In [1]: import numpy as np

In [2]: np.set_printoptions(precision=3, suppress=True, linewidth=100, sign=" ")

In [3]: rd = lambda a: np.round(a, 3) + 0

In [4]: A = np.load("x.npy")

In [5]: A
Out[5]: 
array([[ 6.,  4.,  4., -2., -2., -2.,  4.,  2.],
       [ 4.,  6.,  4., -2., -2., -2.,  4.,  2.],
       [ 4.,  4.,  6., -2., -2., -2.,  4.,  2.],
       [-2., -2., -2.,  3.,  1.,  1., -2., -1.],
       [-2., -2., -2.,  1.,  3.,  1., -2., -1.],
       [-2., -2., -2.,  1.,  1.,  3., -2., -1.],
       [ 4.,  4.,  4., -2., -2., -2.,  6.,  2.],
       [ 2.,  2.,  2., -1., -1., -1.,  2.,  3.]])

In [6]: vec = np.array([-5, 1, 3, 1, -4, 5, 4, 3])

In [7]: rhs = A @ vec

In [8]: beta, lr = np.zeros(8), 1 / np.linalg.norm(A, 2) ** 2

In [9]: for i in range(250):
   ...:     beta -= lr * A.T @ (A @ beta - rhs)
   ...:     if i % 50 == 0: print(i, round(np.linalg.norm(A @ beta - rhs), 3))
   ...: 
0 19.79
50 13.069
100 8.63
150 5.699
200 3.764

In [10]: rd(beta)
Out[10]: array([-4.284,  0.962,  2.711,  0.83 , -3.542,  4.328,  3.586,  2.667])

In [11]: print(rd(np.linalg.cond(A)))
11.0

In [12]: def softmax(z):
    ...:     e = np.exp(z - z.max(axis=-1, keepdims=True))
    ...:     return e / e.sum(axis=-1, keepdims=True)
    ...: 

In [13]: print(rd(softmax(A).sum(axis=1)))
[ 1.  1.  1.  1.  1.  1.  1.  1.]

In [14]: rd(softmax(A[5]))
Out[14]: array([ 0.005,  0.005,  0.005,  0.103,  0.103,  0.76 ,  0.005,  0.014])

In [15]: rd(softmax(10 * A[5]))
Out[15]: array([ 0.,  0.,  0.,  0.,  0.,  1.,  0.,  0.])

In [16]: rd(softmax(A[5] + -1))
Out[16]: array([ 0.005,  0.005,  0.005,  0.103,  0.103,  0.76 ,  0.005,  0.014])

In [17]: S = A @ A.T / np.sqrt(8)

In [18]: rd(softmax(S))
Out[18]: 
array([[ 0.578,  0.141,  0.141,  0.   ,  0.   ,  0.   ,  0.141,  0.   ],
       [ 0.141,  0.578,  0.141,  0.   ,  0.   ,  0.   ,  0.141,  0.   ],
       [ 0.141,  0.141,  0.578,  0.   ,  0.   ,  0.   ,  0.141,  0.   ],
       [ 0.   ,  0.   ,  0.   ,  0.673,  0.164,  0.164,  0.   ,  0.   ],
       [ 0.   ,  0.   ,  0.   ,  0.164,  0.673,  0.164,  0.   ,  0.   ],
       [ 0.   ,  0.   ,  0.   ,  0.164,  0.164,  0.673,  0.   ,  0.   ],
       [ 0.141,  0.141,  0.141,  0.   ,  0.   ,  0.   ,  0.578,  0.   ],
       [ 0.25 ,  0.25 ,  0.25 ,  0.   ,  0.   ,  0.   ,  0.25 ,  0.   ]])

In [19]: print(rd(softmax(S + np.triu(np.full(S.shape, -np.inf), 1))))
[[ 1.     0.     0.     0.     0.     0.     0.     0.   ]
 [ 0.196  0.804  0.     0.     0.     0.     0.     0.   ]
 [ 0.164  0.164  0.673  0.     0.     0.     0.     0.   ]
 [ 0.     0.     0.     1.     0.     0.     0.     0.   ]
 [ 0.     0.     0.     0.196  0.804  0.     0.     0.   ]
 [ 0.     0.     0.     0.164  0.164  0.673  0.     0.   ]
 [ 0.141  0.141  0.141  0.     0.     0.     0.578  0.   ]
 [ 0.25   0.25   0.25   0.     0.     0.     0.25   0.   ]]
